In [1]: import numpy as np

In [2]: import numpy.linalg as la

In [3]: np.set_printoptions(precision=2, suppress=True, linewidth=160)

In [4]: def tidy(a):
   ...:     return np.round(a, 2) + 0
   ...: 

In [5]: W0 = np.loadtxt("w.csv", delimiter=",")

In [6]: W0
Out[6]: 
array([[5., 1., 0., 0., 0., 0., 0., 0., 0.],
       [0., 5., 1., 0., 0., 0., 0., 0., 0.],
       [0., 0., 5., 1., 0., 0., 0., 0., 0.],
       [0., 0., 0., 5., 1., 0., 0., 0., 0.],
       [0., 0., 0., 0., 5., 1., 0., 0., 0.],
       [0., 0., 0., 0., 0., 5., 1., 0., 0.],
       [0., 0., 0., 0., 0., 0., 5., 1., 0.],
       [0., 0., 0., 0., 0., 0., 0., 5., 1.],
       [0., 0., 0., 0., 0., 0., 0., 0., 5.]])

In [7]: r0, v = W0[2], W0[5]

In [8]: r0 @ v
Out[8]: np.float64(0.0)

In [9]: r0 @ r0
Out[9]: np.float64(26.0)

In [10]: p = (r0 @ v) / (r0 @ r0) * r0

In [11]: p
Out[11]: array([0., 0., 0., 0., 0., 0., 0., 0., 0.])

In [12]: np.outer(r0, v)
Out[12]: 
array([[ 0.,  0.,  0.,  0.,  0.,  0.,  0.,  0.,  0.],
       [ 0.,  0.,  0.,  0.,  0.,  0.,  0.,  0.,  0.],
       [ 0.,  0.,  0.,  0.,  0., 25.,  5.,  0.,  0.],
       [ 0.,  0.,  0.,  0.,  0.,  5.,  1.,  0.,  0.],
       [ 0.,  0.,  0.,  0.,  0.,  0.,  0.,  0.,  0.],
       [ 0.,  0.,  0.,  0.,  0.,  0.,  0.,  0.,  0.],
       [ 0.,  0.,  0.,  0.,  0.,  0.,  0.,  0.,  0.],
       [ 0.,  0.,  0.,  0.,  0.,  0.,  0.,  0.,  0.],
       [ 0.,  0.,  0.,  0.,  0.,  0.,  0.,  0.,  0.]])

In [13]: def softmax(z):
    ...:     e = np.exp(z - z.max(axis=-1, keepdims=True))
    ...:     return e / e.sum(axis=-1, keepdims=True)
    ...: 

In [14]: tidy(softmax(W0).sum(axis=1))
Out[14]: array([1., 1., 1., 1., 1., 1., 1., 1., 1.])

In [15]: tidy(softmax(W0[8] + -3))
Out[15]: array([0.01, 0.01, 0.01, 0.01, 0.01, 0.01, 0.01, 0.01, 0.95])

In [16]: tidy(softmax(10 * W0[8]))
Out[16]: array([0., 0., 0., 0., 0., 0., 0., 0., 1.])

In [17]: scores = W0 @ W0.T / np.sqrt(9)

In [18]: tidy(softmax(scores)[8] @ W0)
Out[18]: array([0.  , 0.  , 0.  , 0.  , 0.  , 0.  , 0.  , 0.01, 4.99])

In [19]: softmax(scores).round(6).argmax(axis=1)
Out[19]: array([0, 1, 2, 3, 4, 5, 6, 7, 8])

In [20]: cov = W0.T @ W0

In [21]: tidy(la.svd(W0, compute_uv=False) ** 2)
Out[21]: array([35.49, 34.03, 31.76, 28.92, 25.8 , 22.72, 19.98, 17.83, 16.47])

In [22]: tidy(la.eigvalsh(cov)[::-1])
Out[22]: array([35.49, 34.03, 31.76, 28.92, 25.8 , 22.72, 19.98, 17.83, 16.47])

In [23]: r0 = np.array([2, 1, 1, 0, 2, -2, -2, 0, 1])

In [24]: other = W0 + np.outer(r0, np.eye(9)[8])

In [25]: other
Out[25]: 
array([[ 5.,  1.,  0.,  0.,  0.,  0.,  0.,  0.,  2.],
       [ 0.,  5.,  1.,  0.,  0.,  0.,  0.,  0.,  1.],
       [ 0.,  0.,  5.,  1.,  0.,  0.,  0.,  0.,  1.],
       [ 0.,  0.,  0.,  5.,  1.,  0.,  0.,  0.,  0.],
       [ 0.,  0.,  0.,  0.,  5.,  1.,  0.,  0.,  2.],
       [ 0.,  0.,  0.,  0.,  0.,  5.,  1.,  0., -2.],
       [ 0.,  0.,  0.,  0.,  0.,  0.,  5.,  1., -2.],
       [ 0.,  0.,  0.,  0.,  0.,  0.,  0.,  5.,  1.],
       [ 0.,  0.,  0.,  0.,  0.,  0.,  0.,  0.,  6.]])

In [26]: tidy(la.det(other) / la.det(W0)), tidy(1 + la.solve(W0, r0)[8])
Out[26]: (np.float64(1.2), np.float64(1.2))

In [27]: la.matrix_rank(other - W0)
Out[27]: np.int64(1)
